% ipython --no-banner

In [1]: import numpy as np

In [2]: np.set_printoptions(suppress=True, linewidth=160)

In [3]: A = np.diag(np.array([0, 2, -1, 3])) + -3 * np.eye(4, k=1) + -3 * np.eye(4, k=-1)

In [4]: A
Out[4]: 
array([[ 0., -3.,  0.,  0.],
       [-3.,  2., -3.,  0.],
       [ 0., -3., -1., -3.],
       [ 0.,  0., -3.,  3.]])

In [5]: # symmetric

In [6]: ev, evecs = np.linalg.eigh(A)

In [7]: x0 = np.array([-1, 5, 9, 3])

In [8]: np.round(np.linalg.eigvalsh(A[1:, 1:]), 2)
Out[8]: array([-3.85,  2.45,  5.4 ])

In [9]: np.abs(A).sum(axis=1).max(), np.round(np.abs(ev).max(), 2)
Out[9]: (np.float64(8.0), np.float64(5.9))

In [10]: np.round(evecs * np.abs(ev) @ evecs.T, 2)
Out[10]: 
array([[ 2.48, -0.89,  1.4 ,  0.32],
       [-0.89,  4.47, -0.11,  1.08],
       [ 1.4 , -0.11,  4.05, -0.79],
       [ 0.32,  1.08, -0.79,  4.01]])

In [11]: Y = A / np.sqrt((A ** 2).mean(axis=1, keepdims=True))

In [12]: np.linalg.matrix_rank(A - A.mean(axis=1, keepdims=True))
Out[12]: np.int64(3)

In [13]: print(np.linalg.matrix_rank(Y) == np.linalg.matrix_rank(A))
True

In [14]: A - A.mean(axis=1, keepdims=True)
Out[14]: 
array([[ 0.75, -2.25,  0.75,  0.75],
       [-2.  ,  3.  , -2.  ,  1.  ],
       [ 1.75, -1.25,  0.75, -1.25],
       [ 0.  ,  0.  , -3.  ,  3.  ]])

In [15]: print(np.round(np.linalg.norm(Y, axis=1), 2))
[2. 2. 2. 2.]

In [16]: Y = np.array([[-3, -3, 0], [2, -3, 3], [1, -2, 1], [-3, 2, -3]])

In [17]: np.vstack([A, Y.T]).shape
Out[17]: (7, 4)

In [18]: np.linalg.matrix_rank(A @ Y)
Out[18]: np.int64(3)

In [19]: np.linalg.matrix_rank(np.vstack([A, Y.T]))
Out[19]: np.int64(4)

In [20]: A @ Y
Out[20]: 
array([[ -6.,   9.,  -9.],
       [ 10.,   9.,   3.],
       [  2.,   5.,  -1.],
       [-12.,  12., -12.]])

In [21]: f = np.array([2, 2, 3]) + 0.5

In [22]: mat = np.eye(3) - 2 * np.outer(f, f) / (f @ f)

In [23]: mat.round(2)
Out[23]: 
array([[ 0.49, -0.51, -0.71],
       [-0.51,  0.49, -0.71],
       [-0.71, -0.71,  0.01]])

In [24]: # equal to its transpose

In [25]: P = np.triu(np.array([[2, 0, 3], [-1, 2, -3], [-1, 2, -1]]), 1) + np.eye(3)

In [26]: Y = P @ mat @ np.linalg.inv(P)

In [27]: np.round(np.poly(Y), 2)
Out[27]: array([ 1., -1., -1.,  1.])

In [28]: np.round(np.trace(Y), 2), round(float(np.trace(mat)), 2)
Out[28]: (np.float64(1.0), 1.0)

In [29]: F = np.load("out12.npy")

In [30]: F
Out[30]: 
array([[-0.46,  0.39,  1.26],
       [ 0.38, -0.45, -2.9 ],
       [-1.01,  0.71, -4.98],
       [ 0.84, -0.51,  1.59],
       [-0.82,  0.57, -1.5 ],
       [ 0.9 , -0.53,  3.28],
       [-0.61,  0.38, -2.19],
       [ 0.68, -0.65, -0.13],
       [-0.5 ,  0.44, -2.25],
       [-0.58,  0.41, -2.25],
       [ 0.28,  0.01,  5.12],
       [-1.03,  0.58, -6.7 ],
       [-0.58,  0.22, -4.54],
       [-0.81,  0.44, -5.59],
       [-0.6 ,  0.46, -0.5 ],
       [ 0.78, -0.38,  5.6 ],
       [ 0.31,  0.09,  5.15],
       [-0.29,  0.43,  2.85],
       [ 0.49, -0.31,  0.48],
       [-1.02,  0.58, -4.96],
       [-0.91,  0.45, -5.6 ],
       [ 0.09, -0.21, -2.34],
       [-0.81,  0.49, -5.64],
       [-0.23, -0.06, -3.34],
       [ 0.59, -0.1 ,  6.1 ],
       [-0.6 ,  0.36, -2.23],
       [ 0.96, -0.65,  4.99]])

In [31]: # column 2 is much longer than the rest

In [32]: x0 = np.array([-3, -3, 3])

In [33]: np.sign((F @ x0).round(6))
Out[33]: array([ 1., -1., -1.,  1., -1.,  1., -1., -1., -1., -1.,  1., -1., -1., -1., -1.,  1.,  1.,  1.,  1., -1., -1., -1., -1., -1.,  1., -1.,  1.])

In [34]: F @ np.eye(3)[2]
Out[34]: 
array([ 1.26, -2.9 , -4.98,  1.59, -1.5 ,  3.28, -2.19, -0.13, -2.25, -2.25,  5.12, -6.7 , -4.54, -5.59, -0.5 ,  5.6 ,  5.15,  2.85,  0.48, -4.96, -5.6 ,
       -2.34, -5.64, -3.34,  6.1 , -2.23,  4.99])

In [35]: np.linalg.norm(F @ x0) <= np.linalg.norm(F, 2) * np.linalg.norm(x0) + 1e-9
Out[35]: np.True_
